$ ipython --no-banner

In [1]: import numpy as np

In [2]: from numpy import linalg as LA

In [3]: np.set_printoptions(suppress=True, linewidth=120)

In [4]: A = np.load("x.npy")

In [5]: A
Out[5]: 
array([[-3.85, -5.7 , -1.94, -2.64, -4.15],
       [-1.14, -5.29, -1.6 , -4.32, -3.17],
       [-6.69, -1.3 ,  4.25,  2.83, -5.78],
       [-3.46, -4.86, -1.6 , -4.38, -4.  ],
       [-4.21, -5.98,  0.03, -4.05, -2.54],
       [-2.21, -6.53, -0.3 , -2.47, -3.28],
       [-4.53, -5.57, -0.32, -3.01, -2.02],
       [-6.54, -2.2 ,  4.09,  3.15, -6.33],
       [-4.94, -4.67,  0.57, -2.64, -1.74],
       [-3.88, -5.95, -0.69, -3.15, -2.92],
       [-2.42, -7.52, -1.34, -2.43, -1.73],
       [-2.38, -6.04, -0.18, -3.09, -2.86],
       [-3.21, -4.59,  0.53, -3.48, -3.46],
       [-7.91, -1.18,  4.27,  1.97, -4.06],
       [-3.48, -4.69, -1.08, -2.97, -4.22],
       [-2.36, -5.99,  2.49, -3.68, -1.21],
       [-1.51, -7.16, -1.34, -2.59, -4.22],
       [-3.08, -3.37, -0.08, -3.51, -2.07],
       [-0.47, -5.55, -0.41, -1.63, -2.53],
       [-3.07, -4.61, -0.88, -2.02, -3.41],
       [-2.6 , -6.31, -0.63, -3.39, -4.27],
       [-8.4 , -0.35,  1.92,  2.78, -5.01],
       [-2.69, -5.22, -0.26, -3.55, -3.46],
       [-3.54, -6.34,  0.06, -3.94, -3.16],
       [-7.47, -2.06,  2.97,  3.75, -5.41],
       [-3.81, -5.39,  1.7 , -3.14, -3.08],
       [-1.54, -5.84, -0.35, -3.04, -1.86],
       [-8.92, -2.4 ,  2.73,  3.56, -5.21],
       [-3.23, -6.83, -2.49, -2.09, -2.56],
       [-6.7 , -3.26,  4.1 ,  3.44, -5.23],
       [-6.4 , -1.33,  3.2 ,  1.96, -3.78],
       [-2.  , -5.24, -2.45, -1.88, -3.54],
       [-8.07, -3.39,  3.85,  1.69, -4.31],
       [-7.25, -0.17,  3.73,  2.71, -5.16],
       [-7.74, -0.85,  4.12,  4.16, -6.15],
       [-3.96, -5.31, -1.01, -1.4 , -5.88],
       [-8.14, -0.29,  4.33,  4.28, -4.26]])

In [6]: dist = LA.norm(A[:, None] - A[None], axis=-1)

In [7]: LA.matrix_rank(dist ** 2)
Out[7]: np.int64(7)

In [8]: (dist + 1e9 * np.eye(37)).round(6).argmin(axis=1)
Out[8]: 
array([14, 22,  7, 14, 23, 11,  9,  2,  6, 23, 28,  5, 22, 33, 19, 25,  5, 12, 26, 14, 22, 33, 12,  4, 27, 12, 11, 24,
       10,  7, 13, 19, 13,  2,  2,  0, 34])

In [9]: T = np.stack([A, -2 * A, A[::-1]])

In [10]: LA.matrix_rank(T.reshape(3, -1))
Out[10]: np.int64(2)

In [11]: print(T.shape)
(3, 37, 5)

In [12]: print(np.round(LA.norm(T, axis=(1, 2)), 2))
[ 54.06 108.11  54.06]

In [13]: print(LA.matrix_rank(T))
[5 5 5]

In [14]: x0 = np.array([2, 1, -2, 0, 2])

In [15]: rhs = A @ x0

In [16]: np.round(LA.pinv(A) @ A, 2) + 0
Out[16]: 
array([[1., 0., 0., 0., 0.],
       [0., 1., 0., 0., 0.],
       [0., 0., 1., 0., 0.],
       [0., 0., 0., 1., 0.],
       [0., 0., 0., 0., 1.]])

In [17]: print(np.round(LA.lstsq(A, rhs)[0], 2) + 0)
[ 2.  1. -2.  0.  2.]

In [18]: rng = np.random.default_rng(52)

In [19]: rhs = rhs + 0.05 * rng.normal(size=37)

In [20]: rhs.round(2)
Out[20]: 
array([-17.86, -10.7 , -34.74, -16.58, -19.52, -16.88, -18.02, -36.11, -19.23, -18.14, -13.16, -16.11, -18.92, -33.74,
       -17.86, -18.14, -15.99, -13.52, -10.72, -15.76, -18.65, -31.08, -17.02, -19.84, -33.79, -22.66, -11.95, -36.12,
       -13.41, -35.34, -28.02, -11.41, -35.81, -32.5 , -37.  , -22.93, -33.73])

In [21]: c, *_ = LA.lstsq(A, rhs)

In [22]: print(c.round(2) + 0)
[ 2.01  1.   -2.    0.    1.99]

In [23]: round(LA.norm(rhs - A @ c), 2)
Out[23]: np.float64(0.29)

In [24]: np.round(A.T @ (rhs - A @ c), 2) + 0
Out[24]: array([0., 0., 0., 0., 0.])

In [25]: print(c.round())
[ 2.  1. -2. -0.  2.]
